$ python3 -q
>>> import numpy as np
>>> np.set_printoptions(precision=2, suppress=True, linewidth=120, legacy="1.25")
>>> X = np.load("test18.npy")
>>> print(X)
[[ 1 -2  4 -8]
 [ 1 -1  1 -1]
 [ 1  0  0  0]
 [ 1  1  1  1]]
>>> cov = X.T @ X
>>> print(cov)
[[  4  -2   6  -8]
 [ -2   6  -8  18]
 [  6  -8  18 -32]
 [ -8  18 -32  66]]
>>> print(np.linalg.matrix_rank(cov))
4
>>> print(np.trace(cov), (X ** 2).sum())
94 94
>>> print(np.diag(cov))
[ 4  6 18 66]
>>> x0 = np.array([1, 1, -2, 1])
>>> y = X @ x0
>>> b, lr = np.zeros(4), 1 / np.linalg.norm(X, 2) ** 2
>>> for i in range(200):
...     b -= lr * X.T @ (X @ b - y)
...     if i % 50 == 0: print(i, round(np.linalg.norm(X @ b - y), 2))
... 
0 1.21
50 0.88
100 0.72
150 0.6
>>> print(b)
[ 0.57  0.55 -1.41  1.36]
>>> print(np.round(np.linalg.cond(X), 2))
17.32
>>> F = np.load("m.npy")
>>> print(F)
[[  2.72   1.37 -12.05]
 [  2.5   -4.67  -0.09]
 [ -1.67  -4.05  -8.08]
 [-18.88 -11.67   2.94]
 [ -3.69   1.68   8.46]
 [ 18.36  10.72  -8.42]
 [  0.85  -6.99  -7.74]
 [ -7.19  -9.25   8.71]
 [ 17.48   4.34  -0.9 ]
 [ 45.23  15.81 -18.42]
 [ 21.73   6.38  -8.53]
 [ 20.64   3.07 -14.57]
 [ -9.69  -3.35  -3.25]
 [ 10.42   3.74   3.83]
 [ 23.43   1.34 -12.97]
 [ -0.75  -4.68   3.61]]
>>> M2 = np.c_[F[:, :1] @ np.array([[7]]), np.array([-3, 5, 0, -4, -2, 4, -1, -5, -1, -1, 5, 4, 5, -2, -2, -3])]
>>> print(M2)
[[  19.04   -3.  ]
 [  17.5     5.  ]
 [ -11.69    0.  ]
 [-132.16   -4.  ]
 [ -25.83   -2.  ]
 [ 128.52    4.  ]
 [   5.95   -1.  ]
 [ -50.33   -5.  ]
 [ 122.36   -1.  ]
 [ 316.61   -1.  ]
 [ 152.11    5.  ]
 [ 144.48    4.  ]
 [ -67.83    5.  ]
 [  72.94   -2.  ]
 [ 164.01   -2.  ]
 [  -5.25   -3.  ]]
>>> print(np.round(np.linalg.norm(M2 - F @ np.linalg.lstsq(F, M2)[0], axis=0), 2) + 0)
[ 0.   12.11]
>>> Xc = (F - F.mean(axis=0)) / F.std(axis=0)
>>> print(np.argwhere(np.abs(Xc) > 2))
[[9 0]
 [9 1]]
>>> print(Xc.std(axis=0))
[1. 1. 1.]
>>> b = np.linalg.lstsq(np.delete(Xc, 2, axis=1), Xc[:, 2])[0]
>>> print(np.abs(b).argmax())
0
>>> print(b)
[-0.89  0.23]
>>> Xc = F - F.mean(axis=0)
>>> V = np.linalg.svd(Xc)[2][:1]
>>> M2 = Xc - Xc @ V.T @ V
>>> print(np.cov(Xc @ V.T, rowvar=False))
336.1250889126161
>>> print(np.diag(V.T @ V))
[0.75 0.13 0.12]
>>> rng = np.random.default_rng(571407)
>>> M2 = F + rng.integers(-2, 3, (16, 1)) @ rng.integers(-2, 3, (1, 3))
>>> print(M2)
[[  2.72   1.37 -12.05]
 [  0.5   -4.67  -0.09]
 [ -0.67  -4.05  -8.08]
 [-17.88 -11.67   2.94]
 [ -1.69   1.68   8.46]
 [ 16.36  10.72  -8.42]
 [  1.85  -6.99  -7.74]
 [ -5.19  -9.25   8.71]
 [ 17.48   4.34  -0.9 ]
 [ 45.23  15.81 -18.42]
 [ 20.73   6.38  -8.53]
 [ 21.64   3.07 -14.57]
 [-11.69  -3.35  -3.25]
 [ 10.42   3.74   3.83]
 [ 24.43   1.34 -12.97]
 [ -2.75  -4.68   3.61]]
>>> print(np.linalg.svd(M2 - F, compute_uv=False))
[5.48 0.   0.  ]
>>> print(np.linalg.matrix_rank(M2 - F, tol=1e-8))
1
>>> print(np.abs(M2 - F).sum(axis=1))
[0. 2. 1. 1. 2. 2. 1. 2. 0. 0. 1. 1. 2. 0. 1. 2.]
>>> lab = M2[:, 0] > np.median(M2[:, 0])
>>> r0 = M2[lab].mean(axis=0) - M2[~lab].mean(axis=0)
>>> print(r0)
[24.57 11.22 -9.57]
>>> print(lab.astype(int))
[1 0 0 0 0 1 0 0 1 1 1 1 0 1 1 0]
>>> print(round(float((((M2 - M2.mean(axis=0)) @ r0 > 0) == lab).mean()), 2))
0.94
>>> print(np.argsort(-np.abs(r0).round(6), kind="stable"))
[0 1 2]
>>> A = np.array([[0.4, -0.9, 0.8],
...     [-1.3, 0.1, -0.4],
...     [0.8, -0.9, 1.4],
...     [0.4, 1.0, -0.8],
...     [-0.6, 2.0, -0.4]])
>>> A[3] = A[0] + 0.3 * rng.normal(size=3)
>>> print(A)
[[ 0.4  -0.9   0.8 ]
 [-1.3   0.1  -0.4 ]
 [ 0.8  -0.9   1.4 ]
 [ 0.1  -1.38  1.2 ]
 [-0.6   2.   -0.4 ]]
>>> r0 = np.array([-1, -1])
>>> print(np.correlate(A[1], A[4], "full"))
[ 0.52 -2.64  1.14 -0.86  0.24]
>>> print(np.convolve(A[1], r0))
[1.3 1.2 0.3 0.4]
>>> M2 = np.c_[A[:, :2] @ np.array([[-2, -2], [2, -2]]), np.array([1, -2, -1, -1, 1])]
>>> print(M2)
[[-2.6   1.    1.  ]
 [ 2.8   2.4  -2.  ]
 [-3.4   0.2  -1.  ]
 [-2.95  2.56 -1.  ]
 [ 5.2  -2.8   1.  ]]
>>> print(np.round(np.linalg.norm(M2 - A @ np.linalg.lstsq(A, M2)[0], axis=0), 2) + 0)
[0.   0.   1.77]
>>> print(np.linalg.norm(np.linalg.qr(A)[0].T @ M2, axis=0) ** 2 / ((M2 ** 2).sum(axis=0) + 1e-12))
[1.   1.   0.61]
>>> mat = np.loadtxt("case17.csv", delimiter=",")
>>> print(mat)
[[-2.  0. -2.  4.  3. -3.]
 [ 0. -2.  0. -2.  4.  3.]
 [-2.  0. -2.  0. -2.  4.]
 [ 4. -2.  0. -2.  0. -2.]
 [ 3.  4. -2.  0. -2.  0.]
 [-3.  3.  4. -2.  0. -2.]]
>>> x0 = np.array([0, 0, 0, 1, 3, 0])
>>> y = mat @ x0
>>> print(y)
[13. 10. -6. -2. -6. -2.]
>>> print(np.round(np.linalg.solve(mat, mat[:, 1]), 2) + 0)
[0. 1. 0. 0. 0. 0.]
>>> print(np.round(np.linalg.solve(mat, y + mat[:, 2]), 2) + 0)
[0. 0. 1. 1. 3. 0.]
>>> print(np.round(np.linalg.solve(mat.T, mat[4]), 2) + 0)
[0. 0. 0. 0. 1. 0.]
>>> M2 = mat / np.sqrt((mat ** 2).mean(axis=1, keepdims=True))
>>> print(np.linalg.norm(M2, axis=1))
[2.45 2.45 2.45 2.45 2.45 2.45]
>>> print(M2[0])
[-0.76  0.   -0.76  1.51  1.13 -1.13]
>>> print(np.linalg.matrix_rank(M2) == np.linalg.matrix_rank(mat))
True
>>> print(np.linalg.matrix_rank(mat - mat.mean(axis=1, keepdims=True)))
5
>>> data = np.array([[12.0, -15.0, 9.0, 24.0],
...     [-15.0, 28.0, -15.0, -40.0],
...     [9.0, -15.0, 12.0, 24.0],
...     [24.0, -40.0, 24.0, 67.0]])
>>> x0 = np.ones(4)
>>> for _ in range(6):
...     x0 = data @ x0
...     x0 /= np.linalg.norm(x0)
...     print(round(x0 @ data @ x0, 2))
... 
109.66
110.0
110.0
110.0
110.0
110.0
>>> print(round(np.linalg.eigvalsh(data)[-1], 2))
110.0
>>> print(x0)
[ 0.29 -0.48  0.29  0.77]
